$ python -q
>>> import numpy as np
>>> from numpy import linalg as LA
>>> np.set_printoptions(suppress=True, linewidth=160)
>>> feats = np.loadtxt("layer17.csv", delimiter=",")
>>> feats.round(3)
array([[ 0.453, -0.421, -0.171, -0.043,  0.199],
       [-0.421,  0.675, -0.125,  0.007,  0.164],
       [-0.171, -0.125,  0.921, -0.166,  0.021],
       [-0.043,  0.007, -0.166,  0.089, -0.227],
       [ 0.199,  0.164,  0.021, -0.227,  0.862]])
>>> round(float(np.abs(LA.eigvals(feats)).max()), 3)
1.0
>>> U, sigma, Vt = LA.svd(feats)
>>> V = Vt[:(sigma > 1e-8).sum()]
>>> rng = np.random.default_rng(13031)
>>> x0 = feats[1] + -3 * feats[3] + rng.integers(2) * np.eye(5)[4]
>>> x0.round(3)
array([-0.292,  0.655,  0.374, -0.26 ,  0.846])
>>> np.round(LA.norm(x0 - V.T @ V @ x0), 3)
np.float64(0.0)
>>> np.round(V.T @ V, 3)
array([[ 0.453, -0.421, -0.171, -0.043,  0.199],
       [-0.421,  0.675, -0.125,  0.007,  0.164],
       [-0.171, -0.125,  0.921, -0.166,  0.021],
       [-0.043,  0.007, -0.166,  0.089, -0.227],
       [ 0.199,  0.164,  0.021, -0.227,  0.862]])
>>> np.round(np.diag(V.T @ V), 3)
array([0.453, 0.675, 0.921, 0.089, 0.862])
>>> vals, V = LA.eigvalsh(feats)
Traceback (most recent call last):
  File "<python-input-14>", line 1, in <module>
    vals, V = LA.eigvalsh(feats)
    ^^^^^^^
ValueError: too many values to unpack (expected 2)
>>> vals, V = LA.eigh(feats)
>>> np.round(V.T @ V, 3) + 0
array([[1., 0., 0., 0., 0.],
       [0., 1., 0., 0., 0.],
       [0., 0., 1., 0., 0.],
       [0., 0., 0., 1., 0.],
       [0., 0., 0., 0., 1.]])
>>> vals.round(3) + 0
array([0., 0., 1., 1., 1.])
>>> np.round(V @ np.diag(vals) @ V.T, 3)
array([[ 0.453, -0.421, -0.171, -0.043,  0.199],
       [-0.421,  0.675, -0.125,  0.007,  0.164],
       [-0.171, -0.125,  0.921, -0.166,  0.021],
       [-0.043,  0.007, -0.166,  0.089, -0.227],
       [ 0.199,  0.164,  0.021, -0.227,  0.862]])
>>> np.round(LA.eigvalsh(feats + 3 * np.eye(5)), 3)
array([3., 3., 4., 4., 4.])
>>> x0 = np.array([-1, 2, 3, -2, -3])
>>> np.round(np.eye(5) - feats, 3)
array([[ 0.547,  0.421,  0.171,  0.043, -0.199],
       [ 0.421,  0.325,  0.125, -0.007, -0.164],
       [ 0.171,  0.125,  0.079,  0.166, -0.021],
       [ 0.043, -0.007,  0.166,  0.911,  0.227],
       [-0.199, -0.164, -0.021,  0.227,  0.138]])
>>> w1 = np.array([[0, 4], [4, 4], [3, 0], [1, 0], [2, 4]])
>>> beta = np.array([4, 4])
>>> hid = np.maximum(feats @ w1 + beta, 0)
>>> hid.round(3)
array([[2.16 , 4.925],
       [6.659, 5.671],
       [6.141, 2.904],
       [3.163, 2.946],
       [6.217, 8.902]])
>>> (hid > 0).mean(axis=0)
array([1., 1.])
>>> cent = np.array([[-1, 0], [2, -3]])
>>> w1 @ cent
array([[  8, -12],
       [  4, -12],
       [ -3,   0],
       [ -1,   0],
       [  6, -12]])
